>>> import numpy as np
>>> from numpy import linalg as LA
>>> np.set_printoptions(suppress=True, linewidth=160)
>>> m1 = np.load("m.npy")
>>> m1
array([[ 0.3 ,  0.9 ,  0.  ],
       [-2.  ,  1.8 ,  1.7 ],
       [-0.6 ,  2.3 , -1.1 ],
       [ 0.6 ,  0.  , -0.4 ],
       [ 0.2 , -1.8 , -0.1 ],
       [-0.03,  2.3 , -1.35]])
>>> C2 = m1.T @ m1
>>> (m1 @ m1.T).shape
(6, 6)
>>> np.round(np.trace(C2), 2), np.round((m1 ** 2).sum(), 2)
(np.float64(28.81), np.float64(28.81))
>>> np.allclose(C2, C2.T)
True
>>> np.round(LA.svd(m1, compute_uv=False) ** 2, 2)
array([19.78,  8.37,  0.66])
>>> np.round(np.diag(C2), 2)
array([ 4.85, 17.87,  6.09])
>>> C2.round(2)
array([[ 4.85, -5.14, -2.96],
       [-5.14, 17.87, -2.4 ],
       [-2.96, -2.4 ,  6.09]])
>>> O, evecs = LA.qr(m1[:, :1])[0], LA.qr(m1[:, 1:])[0]
>>> sv = LA.svd(O.T @ evecs, compute_uv=False)
>>> (sv > 0.9).sum()
np.int64(0)
>>> sv.round(2)
array([0.88])
>>> x0 = np.array([0, 1, 2])
>>> h1 = np.maximum(m1 @ x0, 0)
>>> h1.round(2)
array([0.9, 5.2, 0.1, 0. , 0. , 0. ])
>>> other = np.array([[4, 0, -5], [1, -2, 4], [-3, -4, 1]])
>>> LA.matrix_rank(np.vstack([m1, other.T]))
np.int64(3)
>>> np.vstack([m1, other.T]).shape
(9, 3)
>>> LA.matrix_rank(m1 @ other)
np.int64(3)
>>> np.round(np.einsum("ij,ij->i", m1, m1), 2)
array([ 0.9 , 10.13,  6.86,  0.52,  3.29,  7.11])
>>> x0 = np.array([0, -1, -2])
>>> target = m1 @ x0
>>> np.round(LA.solve(m1.T @ m1, m1.T @ target), 2) + 0
array([ 0., -1., -2.])
>>> np.round(LA.pinv(m1) @ m1, 2) + 0
array([[1., 0., 0.],
       [0., 1., 0.],
       [0., 0., 1.]])
>>> target.round(2)
array([-0.9, -5.2, -0.1,  0.8,  2. ,  0.4])
>>> rng = np.random.default_rng(83)
>>> target = target + 0.1 * rng.normal(size=6)
>>> target.round(2)
array([-1.05, -5.24, -0.1 ,  0.84,  1.9 ,  0.52])
>>> b, *_ = LA.lstsq(m1, target)
>>> [round(float(LA.norm(LA.solve(m1.T @ m1 + lam * np.eye(3), m1.T @ target))), 2) for lam in (0, 1, 10, 100)]
[2.27, 1.68, 0.88, 0.17]
>>> b.round(2)
array([-0.01, -1.  , -2.04])
>>> A = np.load("case4.npy")
>>> A
array([[ 1, -1,  2,  2, -2],
       [-2,  1, -1,  2,  2],
       [ 2, -2,  1, -1,  2],
       [ 2,  2, -2,  1, -1],
       [-1,  2,  2, -2,  1]])
>>> A @ np.ones(5)
array([2., 2., 2., 2., 2.])
>>> A @ (-1.0) ** np.arange(5)
array([ 0., -4.,  8., -4.,  2.])
>>> np.round(np.sort(np.abs(np.fft.fft(A[0]))), 2), np.round(np.sort(LA.svd(A, compute_uv=False)), 2)
(array([2. , 3.3, 3.3, 4.7, 4.7]), array([2. , 3.3, 3.3, 4.7, 4.7]))
>>> hat = m1 @ LA.solve(m1.T @ m1, m1.T)
>>> round(float(np.trace(hat)), 2)
3.0
>>> LA.matrix_rank(np.eye(6) - hat)
np.int64(3)
>>> np.round((np.eye(6) - hat) @ m1, 2) + 0
array([[0., 0., 0.],
       [0., 0., 0.],
       [0., 0., 0.],
       [0., 0., 0.],
       [0., 0., 0.],
       [0., 0., 0.]])
